>>> import numpy as np
>>> np.set_printoptions(precision=3, suppress=True, linewidth=120, legacy="1.25")
>>> F = np.load("a.npy")
>>> print(F)
[[-12   8 -12]
 [  0   0   0]
 [-24  16 -24]]
>>> # column 2 repeats column 0
>>> x = np.array([1, -1, 1])
>>> h = np.maximum(F @ x, 0)
>>> h
array([0, 0, 0])
>>> np.maximum(F @ (3 * x), 0)
array([0, 0, 0])
>>> F.T @ h
array([0, 0, 0])
>>> Uu, sv, Vh = np.linalg.svd(F)
>>> evecs = Vh[:(sv > 1e-8).sum()]
>>> rng = np.random.default_rng(83)
>>> x = F[1] + 2 * F[2] + rng.integers(2) * np.eye(3)[2]
>>> print(x)
[-48.  32. -47.]
>>> np.linalg.matrix_rank(np.vstack([F, x]))
2
>>> print(np.allclose(evecs.T @ evecs @ x, x))
False
>>> np.linalg.lstsq(F[:-1].T, F[-1])[2]
1
>>> np.linalg.norm(F, axis=1)
array([18.762,  0.   , 37.523])
>>> np.linalg.norm(F, axis=1).argmax()
2
>>> round(float(np.linalg.norm(F, 1)), 3), round(float(np.linalg.norm(F, np.inf)), 3)
(36.0, 64.0)
>>> F[0] @ F[2]
704
>>> Uu, sv, Vh = np.linalg.svd(F, full_matrices=False)
>>> (sv > 1e-8).sum()
1
>>> np.round(Vh @ Vh.T, 3) + 0
array([[1., 0., 0.],
       [0., 1., 0.],
       [0., 0., 1.]])
>>> print(np.round(Uu.T @ Uu, 3) + 0)
[[1. 0. 0.]
 [0. 1. 0.]
 [0. 0. 1.]]
>>> np.round(Uu.T @ F @ Vh.T, 3) + 0
array([[41.952,  0.   ,  0.   ],
       [ 0.   ,  0.   ,  0.   ],
       [ 0.   ,  0.   ,  0.   ]])
>>> np.allclose(Uu * sv @ Vh, F)
True
>>> K = np.loadtxt("mat.csv", delimiter=",")
>>> K
array([[-0.503,  0.051,  0.749],
       [-0.251, -0.15 ,  0.35 ],
       [-0.817, -0.136, -0.559],
       [ 0.126, -0.978,  0.063]])
>>> P = K @ np.linalg.solve(K.T @ K, K.T)
>>> print(np.round((np.eye(4) - P) @ K, 3) + 0)
[[0. 0. 0.]
 [0. 0. 0.]
 [0. 0. 0.]
 [0. 0. 0.]]
>>> np.diag(P)
array([0.817, 0.208, 0.999, 0.976])
>>> np.allclose(P @ P, P)
True
>>> P @ K[:, 2]
array([ 0.749,  0.35 , -0.559,  0.063])
>>> def softmax(z):
...     e = np.exp(z - z.max(axis=-1, keepdims=True))
...     return e / e.sum(axis=-1, keepdims=True)
... 
>>> softmax(K).sum(axis=1)
array([1., 1., 1., 1.])
>>> scores = K @ K.T / np.sqrt(3)
>>> softmax(scores).round(6).argmax(axis=1)
array([0, 0, 2, 3])
>>> other = np.array([[-5, -3, -3], [-2, -4, 3]])
>>> Z = np.kron(other, K)
>>> print(Z.shape)
(8, 9)
>>> np.linalg.matrix_rank(Z)
6
>>> np.round(np.linalg.norm(Z, 2), 3), round(float(np.linalg.norm(other, 2) * np.linalg.norm(K, 2)), 3)
(7.125, 7.125)
>>> arr = np.load("w.npy")
>>> arr
array([[ 2., -1., -2.,  3.],
       [ 7., -3., -5.,  6.],
       [ 6., -3., -4.,  5.],
       [ 5., -2., -3.,  3.]])
>>> # rows and columns are dependent
>>> Uu, sv, Vh = np.linalg.svd(arr)
>>> sv.round(3) + 0
array([16.368,  1.389,  0.403,  0.   ])
>>> print(np.argmax(sv[:-1] / (sv[1:] + 1e-6)) + 1)
3
>>> other = Uu[:, :3] @ np.diag(sv[:3]) @ Vh[:3]
>>> round(float(np.linalg.norm(arr - other) / np.linalg.norm(arr)), 3)
0.0
